% ipython --no-banner

In [1]: import numpy as np

In [2]: import numpy.linalg as la

In [3]: np.set_printoptions(precision=3, suppress=True, linewidth=140, legacy="1.25")

In [4]: def rnd(a):
   ...:     return np.round(a, 3) + 0
   ...: 

In [5]: other = np.array([[9, -6, -7, 4, -5, -7, -1],
   ...:     [9, -5, 3, 2, 2, 2, -8],
   ...:     [9, -9, -3, 2, -5, -5, 4],
   ...:     [-1, -9, 3, -7, -4, 0, -3],
   ...:     [7, 6, 4, 2, -1, 6, 0],
   ...:     [0, -7, -5, 4, -9, 4, 9],
   ...:     [-4, -4, 4, 8, -8, 6, 2]])

In [6]: X = np.triu(other, 1)

In [7]: print(X)
[[ 0 -6 -7  4 -5 -7 -1]
 [ 0  0  3  2  2  2 -8]
 [ 0  0  0  2 -5 -5  4]
 [ 0  0  0  0 -4  0 -3]
 [ 0  0  0  0  0  6  0]
 [ 0  0  0  0  0  0  9]
 [ 0  0  0  0  0  0  0]]

In [8]: print(la.matrix_power(X, 2))
[[  0   0 -18 -26   7  -7 -55]
 [  0   0   0   6 -23  -3  24]
 [  0   0   0   0  -8 -30 -51]
 [  0   0   0   0   0 -24   0]
 [  0   0   0   0   0   0  54]
 [  0   0   0   0   0   0   0]
 [  0   0   0   0   0   0   0]]

In [9]: print(X @ X)
[[  0   0 -18 -26   7  -7 -55]
 [  0   0   0   6 -23  -3  24]
 [  0   0   0   0  -8 -30 -51]
 [  0   0   0   0   0 -24   0]
 [  0   0   0   0   0   0  54]
 [  0   0   0   0   0   0   0]
 [  0   0   0   0   0   0   0]]

In [10]: assert X == X.T
---------------------------------------------------------------------------
ValueError                                Traceback (most recent call last)
Cell In[10], line 1
----> 1 assert X == X.T

ValueError: The truth value of an array with more than one element is ambiguous. Use a.any() or a.all()

In [11]: print(np.allclose(X @ X.T, X.T @ X))
False

In [12]: print(rnd(la.det(X)))
0.0

In [13]: print((X + X.T) / 2)
[[ 0.  -3.  -3.5  2.  -2.5 -3.5 -0.5]
 [-3.   0.   1.5  1.   1.   1.  -4. ]
 [-3.5  1.5  0.   1.  -2.5 -2.5  2. ]
 [ 2.   1.   1.   0.  -2.   0.  -1.5]
 [-2.5  1.  -2.5 -2.   0.   3.   0. ]
 [-3.5  1.  -2.5  0.   3.   0.   4.5]
 [-0.5 -4.   2.  -1.5  0.   4.5  0. ]]

In [14]: print((X - X.T) / 2)
[[ 0.  -3.  -3.5  2.  -2.5 -3.5 -0.5]
 [ 3.   0.   1.5  1.   1.   1.  -4. ]
 [ 3.5 -1.5  0.   1.  -2.5 -2.5  2. ]
 [-2.  -1.  -1.   0.  -2.   0.  -1.5]
 [ 2.5 -1.   2.5  2.   0.   3.   0. ]
 [ 3.5 -1.   2.5  0.  -3.   0.   4.5]
 [ 0.5  4.  -2.   1.5  0.  -4.5  0. ]]

In [15]: rng = np.random.default_rng(73)

In [16]: other = X + rng.integers(-2, 3, (7, 6)) @ rng.integers(-2, 3, (6, 7))

In [17]: print(other)
[[  4  -9  -1   5  -9 -12  -8]
 [  3  -1  10  -1  -8  -4 -15]
 [  2   4   6  -4 -13  -8   5]
 [  0   2  -3  15 -12   5  -7]
 [ -1  -1  -1  -1   0   5  -2]
 [ -4   7  -4   1   2   3  14]
 [  7  -8   9   2  -5  -4  -6]]

In [18]: print(np.abs(other - X).sum(axis=1))
[30 37 30 37  7 26 41]
